$ python -q
>>> import numpy as np
>>> import numpy.linalg as la
>>> np.set_printoptions(precision=2, suppress=True, linewidth=120)
>>> W0 = np.array([[-2, -2], [-2, -4]])
>>> print(np.round(la.det(W0[::-1]), 2))
-4.0
>>> print(np.round(la.det(W0.T), 2))
4.0
>>> x0 = np.array([0, -3])
>>> y = W0 @ x0
>>> coef, lr = np.zeros(2), 1 / la.norm(W0, 2) ** 2
>>> for i in range(3):
...     coef -= lr * W0.T @ (W0 @ coef - y)
...     if i % 1 == 0: print(i, round(la.norm(W0 @ coef - y), 2))
... 
0 1.18
1 1.15
2 1.13
>>> print(coef)
[-1.26 -2.22]
>>> rng = np.random.default_rng(86)
>>> data = rng.normal(size=(26, 3)) + 10 * np.array([2, 2, 2])
>>> print(data)
[[18.35 19.75 20.67]
 [20.72 19.19 20.51]
 [20.4  20.11 20.22]
 [18.66 19.86 19.78]
 [21.6  20.09 17.55]
 [21.19 21.69 19.96]
 [21.73 20.91 20.11]
 [18.38 18.95 20.02]
 [20.23 20.03 19.04]
 [18.9  20.4  21.43]
 [20.6  19.42 20.71]
 [20.35 19.76 20.82]
 [19.08 19.64 20.51]
 [19.77 22.78 21.34]
 [21.41 20.8  20.02]
 [19.06 19.68 19.62]
 [18.34 21.5  20.7 ]
 [18.55 20.27 20.71]
 [20.4  19.76 20.23]
 [20.31 19.55 19.84]
 [19.46 18.47 21.42]
 [19.74 19.28 18.68]
 [18.35 20.2  20.26]
 [19.47 20.56 20.76]
 [18.91 20.38 21.32]
 [19.7  21.24 18.45]]
>>> G = np.cov(data, rowvar=False)
>>> print(np.argwhere(np.triu(np.abs(np.corrcoef(data.T)) > 0.8, 1)))
[]
>>> print(G.shape)
(3, 3)
>>> print(data.std(axis=0))
[1.05 0.91 0.92]
>>> print(la.eigvalsh(G)[::-1])
[1.4  0.9  0.58]
>>> print(G)
[[ 1.14  0.13 -0.35]
 [ 0.13  0.86  0.05]
 [-0.35  0.05  0.88]]
>>> print(np.corrcoef(data.T))
[[ 1.    0.13 -0.35]
 [ 0.13  1.    0.06]
 [-0.35  0.06  1.  ]]
>>> print(np.argsort(-data.std(axis=0).round(6), kind="stable"))
[0 2 1]
>>> print(np.polyfit(data[:, 2], data[:, 0], 1))
[-0.4  27.89]
>>> X = np.load("case12.npy")
>>> print(X)
[[ 0 -6  1  2]
 [ 6  0 -1 -5]
 [-1  1  0 -2]
 [-2  5  2  0]]
>>> # skew-symmetric
>>> Q, Rm = la.qr(X)
>>> print(Rm)
[[-6.4   1.72  1.56  4.37]
 [ 0.   -7.68 -0.17  2.8 ]
 [ 0.    0.    1.88  0.35]
 [ 0.    0.    0.   -2.43]]
>>> print(round(float(abs(Rm[0, 0])), 2), np.round(la.norm(X[:, 0]), 2))
6.4 6.4
>>> print(Q.shape, Rm.shape)
(4, 4) (4, 4)
